$ ipython --no-banner

In [1]: import numpy as np

In [2]: import numpy.linalg as la

In [3]: np.set_printoptions(precision=3, suppress=True, linewidth=160, floatmode="fixed")

In [4]: X = np.loadtxt("m.csv", delimiter=",")

In [5]: X
Out[5]: 
array([[0.400, 0.200, 0.200, 0.200],
       [0.273, 0.182, 0.273, 0.273],
       [0.000, 0.333, 0.444, 0.222],
       [0.000, 0.000, 0.333, 0.667]])

In [6]: np.argsort(-la.norm(X, axis=0).round(6), kind="stable")[:3]
Out[6]: array([3, 2, 0])

In [7]: round(float(la.norm(X, 2) / la.norm(X)), 3)
Out[7]: 0.879

In [8]: round(np.log10(la.cond(X)))
Out[8]: 2

In [9]: np.round(la.det(2 * X), 3), np.round(la.det(X), 3)
Out[9]: (np.float64(-0.032), np.float64(-0.002))

In [10]: round(np.einsum("ij,ji->", X, X), 3)
Out[10]: np.float64(1.274)

In [11]: P = np.triu(np.array([[2, 0, 3, 3], [0, 3, 3, 0], [1, 2, 2, 1], [1, 0, 3, 3]]), 1) + np.eye(4)

In [12]: B = P @ X @ la.inv(P)

In [13]: B
Out[13]: 
array([[ 0.400,  1.200, -2.267,  3.933],
       [ 0.273,  1.182, -2.758,  2.879],
       [ 0.000,  0.333, -0.222,  1.111],
       [ 0.000,  0.000,  0.333,  0.333]])

In [14]: la.matrix_rank(B)
Out[14]: np.int64(4)

In [15]: P @ X - X @ P
Out[15]: 
array([[ 0.000,  1.000,  0.533,  1.267],
       [ 0.000,  1.000, -0.030, -0.424],
       [ 0.000,  0.000, -0.667,  0.222],
       [ 0.000,  0.000,  0.000, -0.333]])

In [16]: np.round(np.trace(B), 3), np.round(np.trace(X), 3)
Out[16]: (np.float64(1.693), np.float64(1.693))
